$ python -q
>>> import numpy as np
>>> np.set_printoptions(precision=3, suppress=True, linewidth=120)
>>> tidy = lambda a: np.round(a, 3) + 0
>>> E = np.load("case12.npy")
>>> print(E)
[[ 1.892  0.369 -0.775  0.535]
 [-1.755 -0.048  1.239  0.056]
 [-0.347 -0.165  0.058 -0.048]]
>>> def softmax(z):
...     e = np.exp(z - z.max(axis=-1, keepdims=True))
...     return e / e.sum(axis=-1, keepdims=True)
... 
>>> print(tidy(softmax(E[1] + 3)))
[0.031 0.169 0.613 0.188]
>>> print(tidy(softmax(10 * E[1])))
[0. 0. 1. 0.]
>>> print(tidy(softmax(E[1])))
[0.031 0.169 0.613 0.188]
>>> print(softmax(E).sum(axis=1))
[1. 1. 1.]
>>> scores = E @ E.T / np.sqrt(4)
>>> print(tidy(softmax(scores + np.triu(np.full(scores.shape, -np.inf), 1))))
[[1.    0.    0.   ]
 [0.012 0.988 0.   ]
 [0.213 0.446 0.341]]
>>> print(softmax(scores).round(6).argmax(axis=1))
[0 1 1]
>>> print(tidy(softmax(scores)[1] @ E))
[-1.547 -0.058  1.075  0.048]
>>> A2 = np.array([[0, 0, 3], [1, 3, 3]])
>>> W2 = np.kron(A2, E)
>>> print(tidy(np.linalg.norm(W2, 2)), tidy(np.linalg.norm(A2, 2) * np.linalg.norm(E, 2)))
14.79 14.79
>>> print(W2.shape)
(6, 12)
>>> u, g = E[1], E[2]
>>> print(tidy(u @ g))
0.686
>>> print(tidy(u @ u))
4.621
>>> pr = (u @ g) / (u @ u) * u
>>> print(tidy(g - pr))
[-0.086 -0.158 -0.126 -0.056]
>>> print(tidy((g - pr) @ u))
0.0
>>> u = np.array([5, 4, -2])
>>> print(tidy(np.polyval(u, E[1])))
[ 6.38  -2.18  10.632 -1.76 ]
>>> print(tidy(np.correlate(E[1], E[0], "full")))
[-0.939  1.334  0.052 -4.268  0.323  2.365  0.106]
>>> print(tidy(np.array([np.convolve(row, u, "same") for row in E])))
[[ 9.413 -6.183 -1.163  3.69 ]
 [-7.26   9.513  5.332 -2.254]
 [-2.213  0.324  0.322 -0.308]]
>>> J = np.loadtxt("layer2.csv", delimiter=",")
>>> print(tidy(J))
[[-0.842 -0.383  0.231  0.301]
 [ 0.468 -0.345  0.762  0.285]
 [ 0.218 -0.136 -0.504  0.825]
 [-0.156  0.846  0.334  0.385]]
>>> Uu, sig, VT = np.linalg.svd(E, full_matrices=False)
>>> print(tidy(Uu.T @ E @ VT.T))
[[3.    0.    0.   ]
 [0.    0.599 0.   ]
 [0.    0.    0.12 ]]
>>> print(tidy(sig))
[3.    0.599 0.12 ]
>>> print(np.allclose(Uu * sig @ VT, E))
True
>>> print(tidy(np.sqrt((sig ** 2).sum())), tidy(np.linalg.norm(E)))
3.062 3.062
>>> print((sig > 1e-8).sum())
3
>>> print(tidy(J[:, 0] @ J[:, 3]))
0.0
>>> print(tidy(np.linalg.norm(J, axis=0)))
[1. 1. 1. 1.]
>>> print(tidy(J @ J.T))
[[1. 0. 0. 0.]
 [0. 1. 0. 0.]
 [0. 0. 1. 0.]
 [0. 0. 0. 1.]]
>>> rng = np.random.default_rng(1138)
>>> lab = rng.permutation(4)
>>> A2 = J[:, lab] * rng.choice([-1, 1], 4)
>>> print(tidy(A2))
[[-0.383  0.231  0.301  0.842]
 [-0.345  0.762  0.285 -0.468]
 [-0.136 -0.504  0.825 -0.218]
 [ 0.846  0.334  0.385  0.156]]
>>> Uu, _, VT = np.linalg.svd(J.T @ A2)
>>> print(lab)
[1 2 3 0]
>>> print(tidy(np.linalg.lstsq(J, A2)[0]))
[[ 0.  0.  0. -1.]
 [ 1.  0.  0.  0.]
 [ 0.  1.  0.  0.]
 [ 0.  0.  1.  0.]]
>>> A2 = J / np.sqrt((J ** 2).mean(axis=1, keepdims=True))
>>> print(np.linalg.matrix_rank(A2) == np.linalg.matrix_rank(J))
True
>>> print(tidy(A2[2]))
[ 0.437 -0.272 -1.007  1.65 ]
>>> print(tidy(np.linalg.norm(A2, axis=1)))
[2. 2. 2. 2.]
>>> m1 = np.array([[1, 0, 0], [-1, 1, 0], [-1, -1, 1]])
>>> print(m1)
[[ 1  0  0]
 [-1  1  0]
 [-1 -1  1]]
>>> print((m1 - m1.T) / 2)
[[ 0.   0.5  0.5]
 [-0.5  0.   0.5]
 [-0.5 -0.5  0. ]]
>>> print(np.allclose(m1 @ m1.T, m1.T @ m1))
False
